$ python3 -q
>>> import numpy as np
>>> import numpy.linalg as la
>>> np.set_printoptions(precision=2, suppress=True, linewidth=160)
>>> def rd(a):
...     return np.round(a, 2) + 0
... 
>>> X = np.load("x.npy")
>>> X
array([[ 2,  4,  4, -1],
       [-1,  2,  4,  4],
       [ 4, -1,  2,  4],
       [ 4,  4, -1,  2]])
>>> hat = np.triu(np.array([[-1, -3, -3, 2], [2, -3, -2, 1], [1, -3, -2, -1], [1, -3, -1, -3]]), 1) + np.eye(4)
>>> M2 = hat @ X @ la.inv(hat)
>>> np.trace(M2), np.trace(X)
(np.float64(8.0), np.int64(8))
>>> la.matrix_rank(M2)
np.int64(4)
>>> M2
array([[  1.,  12.,  11., -24.],
       [ -5.,  -7., -30., -15.],
       [  0.,  -5.,  -7.,   0.],
       [  4.,  16.,  43.,  21.]])
>>> Q, R = la.qr(M2)
>>> rd(R)
array([[ -6.48, -17.13, -51.38, -20.83],
       [  0.  , -13.44, -13.76,  15.16],
       [  0.  ,   0.  ,   9.46,  24.03],
       [  0.  ,   0.  ,   0.  ,  -0.95]])
>>> Q.shape, R.shape
((4, 4), (4, 4))
>>> np.allclose(R.T @ R, M2.T @ M2)
True
>>> rd(Q.T @ Q)
array([[1., 0., 0., 0.],
       [0., 1., 0., 0.],
       [0., 0., 1., 0.],
       [0., 0., 0., 1.]])
>>> rd(la.det(X.T))
np.float64(783.0)
>>> np.einsum("ii->", X)
np.int64(8)
>>> rd(np.poly(X))
array([   1.,   -8.,    8., -240.,  783.])
>>> u = np.array([-6, -8, -4])
>>> np.correlate(X[0], X[1], "full")
array([ 8, 24, 36, 18,  0, -6,  1])
>>> np.cross(X[0, :3], X[1, :3])
array([  8, -12,   8])
>>> np.polyval(u, X[0])
array([ -44, -132, -132,   -2])
>>> np.convolve(X[0], u)
array([-12, -40, -64, -42,  -8,   4])
>>> feats = np.loadtxt("a.csv", delimiter=",")
>>> rd(feats)
array([[ 5.61,  5.51,  5.95,  3.83,  6.73],
       [ 4.36, -1.48,  0.04,  2.56,  0.84],
       [ 0.9 , -0.87, -3.01, -2.02, -1.08],
       [ 0.57, -8.6 , -8.5 , -6.03, -2.9 ],
       [ 1.12,  0.27, -2.03,  0.41, -2.32],
       [ 0.61,  0.05, -2.69,  1.35, -4.43],
       [ 2.29,  4.68,  2.08, -1.65,  5.02],
       [ 4.42, -0.24,  0.93, -0.45,  4.8 ],
       [ 1.8 ,  3.22,  0.61,  0.28,  1.13],
       [ 3.87,  0.86,  1.11,  2.22,  1.77],
       [-0.62,  2.48, -2.3 , -2.4 , -1.53],
       [ 2.  ,  4.93,  1.96, -0.86,  3.83],
       [ 2.54,  2.98,  1.19, -3.29,  6.01],
       [ 2.02, -3.  , -3.31, -2.13, -0.16],
       [ 2.97,  2.69,  1.43, -1.66,  5.07],
       [-0.27,  1.55, -2.57, -3.78, -0.06],
       [ 0.96,  6.52,  1.97,  0.65,  1.28],
       [ 5.08, -1.26,  0.91,  1.59,  3.4 ],
       [ 0.95,  5.6 ,  1.35, -0.8 ,  2.11],
       [-2.95,  5.92, -2.33, -3.74, -2.54],
       [ 4.99, 13.04, 10.35,  8.15,  6.19],
       [ 2.9 , -5.61, -4.18, -1.69, -0.59],
       [ 0.84,  1.38, -1.57, -1.6 , -0.13],
       [ 1.34,  7.45,  2.97,  2.48,  0.83],
       [ 5.09,  6.14,  5.85,  5.55,  4.4 ],
       [ 3.59,  1.47,  1.24,  2.62,  1.22],
       [ 1.69, -2.87, -3.55, -2.32, -0.54],
       [ 0.48,  8.86,  3.05,  0.47,  2.06],
       [ 1.51, -1.66, -2.93, -2.44,  0.01],
       [ 3.63, -3.7 , -2.17, -1.68,  2.14],
       [ 2.94,  1.83,  0.83,  0.95,  1.82],
       [ 2.32,  4.6 ,  2.05,  1.54,  1.82],
       [ 4.47, 10.17,  7.92,  4.65,  6.75],
       [ 6.06, -2.7 ,  0.92,  2.53,  3.45],
       [-0.82,  4.29, -1.29, -0.13, -2.98],
       [ 2.44,  3.84,  1.67,  2.3 ,  0.82]])
>>> gram = np.cov(feats, rowvar=False)
>>> gram.shape
(5, 5)
>>> rd(np.corrcoef(feats[:, 1], feats[:, 2])[0, 1])
np.float64(0.83)
>>> idx = feats[:, 2] > np.median(feats[:, 2])
>>> u = feats[idx].mean(axis=0) - feats[~idx].mean(axis=0)
>>> np.argsort(-np.abs(u).round(6), kind="stable")
array([1, 2, 4, 3, 0])
>>> ((feats - feats.mean(axis=0)) @ u > 0).astype(int)
array([1, 0, 0, 0, 0, 0, 1, 1, 1, 1, 0, 1, 1, 0, 1, 0, 1, 1, 1, 0, 1, 0, 0, 1, 1, 1, 0, 1, 0, 0, 1, 1, 1, 0, 0, 1])
>>> np.argsort(-la.norm(feats, axis=0).round(6), kind="stable")[:3]
array([1, 2, 4])
>>> la.matrix_rank(feats, rtol=0.1)
np.int64(4)
>>> r = la.matrix_rank(feats)
>>> r
np.int64(4)
>>> ns = la.svd(feats)[2][r:].T
>>> rd(ns[:, 0] / ns[np.abs(ns[:, 0]).round(6).argmax(), 0])
array([ 0.54, -0.15,  1.  , -0.77, -0.77])
>>> [int(la.matrix_rank(feats[:, :j + 1])) for j in range(5)]
[1, 2, 3, 4, 4]
>>> data = np.array([[0, 0, 0, -21, -3, 0],
...     [0, 0, 0, 0, 27, 9],
...     [0, 0, 0, 0, -24, -24],
...     [-14, -2, 0, -7, -1, 0],
...     [0, 18, 6, 0, 9, 3],
...     [0, -16, -16, 0, -8, -8]])
>>> data.sum(axis=0)
array([-14,   0, -10, -28,   0, -20])
>>> np.abs(data).max()
np.int64(27)
>>> rd(la.norm(data))
np.float64(61.25)
>>> np.count_nonzero(data)
np.int64(18)
>>> data[6]
Traceback (most recent call last):
  File "<python-input-45>", line 1, in <module>
    data[6]
    ~~~~^^^
IndexError: index 6 is out of bounds for axis 0 with size 6
>>> data.shape
(6, 6)
>>> rd(data.mean(axis=0))
array([-2.33,  0.  , -1.67, -4.67,  0.  , -3.33])
>>> rd(np.sort(np.abs(la.eigvals(data))))
array([12.89, 14.  , 14.89, 19.34, 21.  , 22.34])
>>> la.matrix_power(data, 2)
array([[294, -12, -18, 147,  -6,  -9],
       [  0, 342,  18,   0, 171,   9],
       [  0, -48, 240,   0, -24, 120],
       [ 98,  -4,  -6, 343, -14, -21],
       [  0, 114,   6,   0, 399,  21],
       [  0, -16,  80,   0, -56, 280]])
>>> (data - data.T) / 2
array([[  0. ,   0. ,   0. ,  -3.5,  -1.5,   0. ],
       [  0. ,   0. ,   0. ,   1. ,   4.5,  12.5],
       [  0. ,   0. ,   0. ,   0. , -15. ,  -4. ],
       [  3.5,  -1. ,   0. ,   0. ,  -0.5,   0. ],
       [  1.5,  -4.5,  15. ,   0.5,   0. ,   5.5],
       [  0. , -12.5,   4. ,   0. ,  -5.5,   0. ]])
>>> rng = np.random.default_rng(84)
>>> idx = rng.permutation(6)
>>> idx
array([0, 5, 2, 4, 3, 1])
>>> M2 = data[idx][:, idx]
>>> np.diag(M2)
array([ 0, -8,  0,  9, -7,  0])
>>> np.trace(M2)
np.int64(-6)
>>> rd(np.sort(np.abs(la.eigvals(M2))))
array([12.89, 14.  , 14.89, 19.34, 21.  , 22.34])
>>> vec = np.array([1, -3, -3, -3, 4, -3])
>>> target = data @ vec
>>> target
array([ 51,  81, -24,   9, -45,  88])
>>> rd(la.solve(data, target + data[:, 5]))
array([ 1., -3., -3., -3.,  4., -2.])
>>> rd(la.solve(data.T, data[1]))
array([0., 1., 0., 0., 0., 0.])
>>> rd(la.solve(data, data[:, 1]))
array([0., 1., 0., 0., 0., 0.])
>>> rd(la.norm(data[0] - data[5]))
np.float64(32.28)
>>> rd(la.norm(data, axis=0))
array([14.  , 24.17, 17.09, 22.14, 38.21, 27.02])
>>> rd(la.norm(data) ** 2 / la.norm(data, 2) ** 2)
np.float64(1.7)
>>> rd(la.norm(data, "nuc"))
np.float64(126.21)
>>> rd(la.norm(data, 1)), rd(la.norm(data, np.inf))
(np.float64(72.0), np.float64(48.0))
>>> data[0] @ data[5]
np.int64(24)
>>> rd(la.norm(data, 2))
np.float64(46.94)
>>> M = np.load("out0.npy")
>>> M
array([[1, 0, 0, 0, 0, 0, 0],
       [0, 1, 0, 0, 0, 0, 0],
       [1, 2, 1, 0, 0, 0, 0],
       [2, 1, 0, 1, 0, 0, 0],
       [1, 1, 0, 0, 1, 0, 0],
       [2, 0, 1, 2, 1, 1, 0],
       [0, 2, 0, 2, 0, 2, 1]])
>>> M2 = la.invert(M)
Traceback (most recent call last):
  File "<python-input-73>", line 1, in <module>
    M2 = la.invert(M)
         ^^^^^^^^^
AttributeError: module 'numpy.linalg' has no attribute 'invert'
>>> M2 = la.inv(M)
>>> (np.abs(M2) > 1e-9).astype(int)
array([[1, 0, 0, 0, 0, 0, 0],
       [0, 1, 0, 0, 0, 0, 0],
       [1, 1, 1, 0, 0, 0, 0],
       [1, 1, 0, 1, 0, 0, 0],
       [1, 1, 0, 0, 1, 0, 0],
       [1, 1, 1, 1, 1, 1, 0],
       [1, 1, 1, 1, 1, 1, 1]])
>>> rd(la.cond(M))
np.float64(69.13)
>>> la.matrix_rank(M - M[0, 0] * np.eye(7))
np.int64(4)
>>> M @ M
array([[ 1,  0,  0,  0,  0,  0,  0],
       [ 0,  1,  0,  0,  0,  0,  0],
       [ 2,  4,  1,  0,  0,  0,  0],
       [ 4,  2,  0,  1,  0,  0,  0],
       [ 2,  2,  0,  0,  1,  0,  0],
       [10,  5,  2,  4,  2,  1,  0],
       [ 8,  6,  2,  8,  2,  4,  1]])
>>> rd(np.sort(la.eigvals(M)))
array([1., 1., 1., 1., 1., 1., 1.])
>>> np.prod(np.diag(M)), rd(la.det(M))
(np.int64(1), np.float64(1.0))
>>> idx = rng.permutation(7)
>>> idx
array([4, 6, 2, 3, 0, 1, 5])
>>> M2 = M[idx][:, idx]
>>> M2
array([[1, 0, 0, 0, 1, 1, 0],
       [0, 1, 0, 2, 0, 2, 2],
       [0, 0, 1, 0, 1, 2, 0],
       [0, 0, 0, 1, 2, 1, 0],
       [0, 0, 0, 0, 1, 0, 0],
       [0, 0, 0, 0, 0, 1, 0],
       [1, 0, 1, 2, 2, 0, 1]])
>>> rd(la.det(M2)), rd(la.det(M[idx]))
(np.float64(1.0), np.float64(-1.0))
>>> np.diag(M2)
array([1, 1, 1, 1, 1, 1, 1])
>>> np.trace(M2)
np.int64(7)
>>> np.allclose(M2, M)
False
>>> vec = np.array([2, 1, 0, 3, 3, 2, 1])
>>> target = M @ vec
>>> c, lr = np.zeros(7), 1 / la.norm(M, 2) ** 2
>>> for i in range(20):
...     c -= lr * M.T @ (M @ c - target)
...     if i % 5 == 0: print(i, round(la.norm(M @ c - target), 2))
... 
0 4.02
5 1.97
10 1.45
15 1.17
>>> rd(c)
array([2.14, 0.93, 0.36, 3.06, 2.05, 2.18, 0.61])
>>> w1 = np.array([[0, 3], [3, 2], [0, 0], [1, 1], [2, 1], [2, 1], [1, 2]])
>>> c = np.array([5, 1])
>>> hid = np.maximum(M @ w1 + c, 0)
>>> (hid > 0).astype(int)
array([[1, 1],
       [1, 1],
       [1, 1],
       [1, 1],
       [1, 1],
       [1, 1],
       [1, 1]])
>>> W2 = np.array([[-1, 1], [2, -2]])
>>> hid @ W2
array([[  3,  -3],
       [ -2,   2],
       [  5,  -5],
       [ 11, -11],
       [  4,  -4],
       [ 11, -11],
       [  4,  -4]])
>>> w1 @ W2
array([[ 6, -6],
       [ 1, -1],
       [ 0,  0],
       [ 1, -1],
       [ 0,  0],
       [ 0,  0],
       [ 3, -3]])
>>> W0 = np.loadtxt("dump.csv", delimiter=",")
>>> rd(W0)
array([[-1.44,  0.18,  3.23,  1.74,  2.09, -1.22,  1.66,  0.92],
       [-1.53, -0.33,  3.21,  1.56,  2.52, -0.93,  1.32,  0.9 ],
       [-1.58, -1.54,  2.79,  0.92,  3.29, -0.1 ,  0.33,  0.76],
       [-0.63, -3.06,  0.07, -1.03,  2.71,  1.71, -1.96, -0.05],
       [-1.52, -1.95,  2.49,  0.62,  3.43,  0.23, -0.08,  0.66],
       [ 1.56,  0.53, -3.18, -1.48, -2.68,  0.81, -1.18, -0.89],
       [-1.5 , -0.14,  3.23,  1.64,  2.37, -1.04,  1.45,  0.91],
       [ 1.46, -0.09, -3.23, -1.71, -2.17,  1.17, -1.6 , -0.91],
       [-0.12, -2.92, -1.  , -1.53,  1.84,  1.99, -2.38, -0.34],
       [-0.28,  2.59,  1.73,  1.8 , -1.05, -2.06,  2.51,  0.54],
       [ 1.11,  2.84, -1.22,  0.35, -3.32, -1.18,  1.27, -0.28],
       [ 1.3 , -0.69, -3.15, -1.88, -1.59,  1.49, -1.96, -0.9 ],
       [ 0.79, -1.9 , -2.53, -1.98, -0.11,  1.96, -2.45, -0.76],
       [ 0.63, -2.15, -2.3 , -1.95,  0.27,  2.02, -2.5 , -0.7 ],
       [-1.59, -1.34,  2.91,  1.05,  3.19, -0.25,  0.52,  0.79],
       [ 1.5 ,  2.04, -2.41, -0.55, -3.45, -0.31,  0.18, -0.64],
       [ 1.31,  2.56, -1.78, -0.03, -3.46, -0.83,  0.82, -0.45],
       [ 1.59,  1.27, -2.94, -1.09, -3.15,  0.3 , -0.58, -0.8 ],
       [-0.3 ,  2.57,  1.76,  1.81, -1.01, -2.06,  2.52,  0.55],
       [-1.59, -1.42,  2.87,  1.  ,  3.23, -0.2 ,  0.45,  0.78],
       [ 1.51,  0.19, -3.23, -1.62, -2.41,  1.02, -1.42, -0.91],
       [-1.09,  1.28,  2.94,  1.98,  0.93, -1.74,  2.24,  0.86],
       [-1.11, -2.85,  1.2 , -0.36,  3.31,  1.19, -1.28,  0.28],
       [ 1.22,  2.71, -1.52,  0.15, -3.41, -1.  ,  1.04, -0.37],
       [ 1.31, -0.67, -3.15, -1.88, -1.61,  1.47, -1.94, -0.91],
       [-1.09, -2.86,  1.17, -0.38,  3.3 ,  1.21, -1.31,  0.27],
       [ 1.53,  0.31, -3.22, -1.57, -2.51,  0.94, -1.34, -0.9 ],
       [-1.31, -2.56,  1.78,  0.04,  3.46,  0.82, -0.81,  0.45],
       [ 1.24, -0.88, -3.09, -1.92, -1.39,  1.57, -2.05, -0.89],
       [-1.4 ,  0.36,  3.21,  1.8 ,  1.92, -1.32,  1.77,  0.91],
       [ 0.86, -1.76, -2.64, -1.99, -0.31,  1.91, -2.41, -0.79],
       [ 1.59,  1.42, -2.87, -1.  , -3.23,  0.2 , -0.45, -0.78],
       [-0.27,  2.6 ,  1.7 ,  1.79, -1.08, -2.06,  2.51,  0.54],
       [-1.3 ,  0.71,  3.14,  1.89,  1.57, -1.49,  1.96,  0.9 ],
       [-1.49, -0.11,  3.23,  1.65,  2.34, -1.06,  1.48,  0.91],
       [ 0.42, -2.43, -1.96, -1.87,  0.75,  2.06, -2.53, -0.61],
       [-0.11, -2.91, -1.01, -1.54,  1.82,  2.  , -2.38, -0.35],
       [ 1.32, -0.64, -3.16, -1.87, -1.64,  1.46, -1.93, -0.91]])
>>> idx = W0[:, 1] > np.median(W0[:, 1])
>>> u = W0[idx].mean(axis=0) - W0[~idx].mean(axis=0)
>>> ((W0 - W0.mean(axis=0)) @ u > 0).astype(int)
array([1, 1, 0, 0, 0, 1, 1, 1, 0, 1, 1, 0, 0, 0, 0, 1, 1, 1, 1, 0, 1, 1, 0, 1, 0, 0, 1, 0, 0, 1, 0, 1, 1, 1, 1, 0, 0, 0])
>>> rd((((W0 - W0.mean(axis=0)) @ u > 0) == idx).mean())
np.float64(0.97)
>>> np.argsort(-np.abs(u).round(6), kind="stable")
array([1, 4, 6, 5, 3, 0, 2, 7])
>>> np.unique(W0.round(6), axis=0).shape
(38, 8)
>>> try:
...     la.inv(W0)
... except la.LinAlgError as e:
...     print(e)
... 
Last 2 dimensions of the array must be square
>>> la.lstsq(W0[:-1].T, W0[-1])[2]
np.int32(2)
>>> F = np.loadtxt("case19.csv", delimiter=",")
>>> F
array([[  1.,  -4.,  16., -64.],
       [  1.,  -3.,   9., -27.],
       [  1.,  -2.,   4.,  -8.],
       [  1.,  -1.,   1.,  -1.],
       [  1.,   0.,   0.,   0.],
       [  1.,   1.,   1.,   1.],
       [  1.,   2.,   4.,   8.],
       [  1.,   3.,   9.,  27.],
       [  1.,   4.,  16.,  64.],
       [  1.,   5.,  25., 125.]])
>>> M2 = F / la.norm(F, axis=1, keepdims=True)
>>> gram = M2 @ M2.T
>>> rd(gram)
array([[ 1.  ,  1.  ,  0.96,  0.64,  0.02, -0.39, -0.75, -0.84, -0.88, -0.9 ],
       [ 1.  ,  1.  ,  0.98,  0.7 ,  0.03, -0.35, -0.7 , -0.8 , -0.84, -0.87],
       [ 0.96,  0.98,  1.  ,  0.81,  0.11, -0.27, -0.6 , -0.7 , -0.75, -0.77],
       [ 0.64,  0.7 ,  0.81,  1.  ,  0.5 ,  0.  , -0.27, -0.35, -0.39, -0.41],
       [ 0.02,  0.03,  0.11,  0.5 ,  1.  ,  0.5 ,  0.11,  0.03,  0.02,  0.01],
       [-0.39, -0.35, -0.27,  0.  ,  0.5 ,  1.  ,  0.81,  0.7 ,  0.64,  0.61],
       [-0.75, -0.7 , -0.6 , -0.27,  0.11,  0.81,  1.  ,  0.98,  0.96,  0.94],
       [-0.84, -0.8 , -0.7 , -0.35,  0.03,  0.7 ,  0.98,  1.  ,  1.  ,  0.99],
       [-0.88, -0.84, -0.75, -0.39,  0.02,  0.64,  0.96,  1.  ,  1.  ,  1.  ],
       [-0.9 , -0.87, -0.77, -0.41,  0.01,  0.61,  0.94,  0.99,  1.  ,  1.  ]])
>>> rd(gram[2])
array([ 0.96,  0.98,  1.  ,  0.81,  0.11, -0.27, -0.6 , -0.7 , -0.75, -0.77])
>>> (np.abs(gram) > 0.9).astype(int)
array([[1, 1, 1, 0, 0, 0, 0, 0, 0, 1],
       [1, 1, 1, 0, 0, 0, 0, 0, 0, 0],
       [1, 1, 1, 0, 0, 0, 0, 0, 0, 0],
       [0, 0, 0, 1, 0, 0, 0, 0, 0, 0],
       [0, 0, 0, 0, 1, 0, 0, 0, 0, 0],
       [0, 0, 0, 0, 0, 1, 0, 0, 0, 0],
       [0, 0, 0, 0, 0, 0, 1, 1, 1, 1],
       [0, 0, 0, 0, 0, 0, 1, 1, 1, 1],
       [0, 0, 0, 0, 0, 0, 1, 1, 1, 1],
       [1, 0, 0, 0, 0, 0, 1, 1, 1, 1]])
